>>> import numpy as np
>>> import numpy.linalg as la
>>> np.set_printoptions(precision=2, suppress=True, linewidth=200, sign=" ")
>>> F = np.load("dump.npy")
>>> F
array([[ 4,  6, -2,  2,  3, -1],
       [ 0,  4, -4,  0,  2, -2],
       [-2, -6, -2, -1, -3, -1],
       [ 0,  0,  0,  0,  0,  0],
       [ 0,  0,  0,  0,  0,  0],
       [ 0,  0,  0,  0,  0,  0]])
>>> # looks like rank 3
>>> left, sig, Vh = la.svd(F)
>>> np.argmax(sig[:-1] / (sig[1:] + 1e-6)) + 1
np.int64(3)
>>> sig
array([ 11.55,   5.15,   2.26,   0.  ,   0.  ,   0.  ])
>>> other = left[:, :3] @ np.diag(sig[:3]) @ Vh[:3]
>>> la.matrix_rank(other)
np.int64(3)
>>> print(np.round(np.abs(F - other).max(), 2))
0.0
>>> np.round(la.norm(F - other) / la.norm(F), 2)
np.float64(0.0)
>>> other.round(2) + 0
array([[ 4.,  6., -2.,  2.,  3., -1.],
       [ 0.,  4., -4.,  0.,  2., -2.],
       [-2., -6., -2., -1., -3., -1.],
       [ 0.,  0.,  0.,  0.,  0.,  0.],
       [ 0.,  0.,  0.,  0.,  0.,  0.],
       [ 0.,  0.,  0.,  0.,  0.,  0.]])
>>> np.allclose(F @ F.T, F.T @ F)
False
>>> np.trace(F)
np.int64(6)
>>> (F + F.T) / 2
array([[ 4. ,  3. , -2. ,  1. ,  1.5, -0.5],
       [ 3. ,  4. , -5. ,  0. ,  1. , -1. ],
       [-2. , -5. , -2. , -0.5, -1.5, -0.5],
       [ 1. ,  0. , -0.5,  0. ,  0. ,  0. ],
       [ 1.5,  1. , -1.5,  0. ,  0. ,  0. ],
       [-0.5, -1. , -0.5,  0. ,  0. ,  0. ]])
>>> print(F @ F)
[[ 20  60 -28  10  30 -14]
 [  8  40  -8   4  20  -4]
 [ -4 -24  32  -2 -12  16]
 [  0   0   0   0   0   0]
 [  0   0   0   0   0   0]
 [  0   0   0   0   0   0]]
>>> print(np.round(la.det(F), 2))
0.0
>>> np.sort(np.abs(la.eigvals(F)))
array([ 0.  ,  0.  ,  0.  ,  2.61,  4.61,  8.  ])
>>> print(la.lstsq(F[:-1].T, F[-1])[2])
3
>>> np.abs(np.diag(la.qr(F)[1])) > 1e-9
array([ True,  True,  True, False, False, False])
>>> np.round(F @ la.pinv(F) @ F, 2) + 0
array([[ 4.,  6., -2.,  2.,  3., -1.],
       [ 0.,  4., -4.,  0.,  2., -2.],
       [-2., -6., -2., -1., -3., -1.],
       [ 0.,  0.,  0.,  0.,  0.,  0.],
       [ 0.,  0.,  0.,  0.,  0.,  0.],
       [ 0.,  0.,  0.,  0.,  0.,  0.]])
>>> np.unique(F.round(6), axis=0).shape
(4, 6)
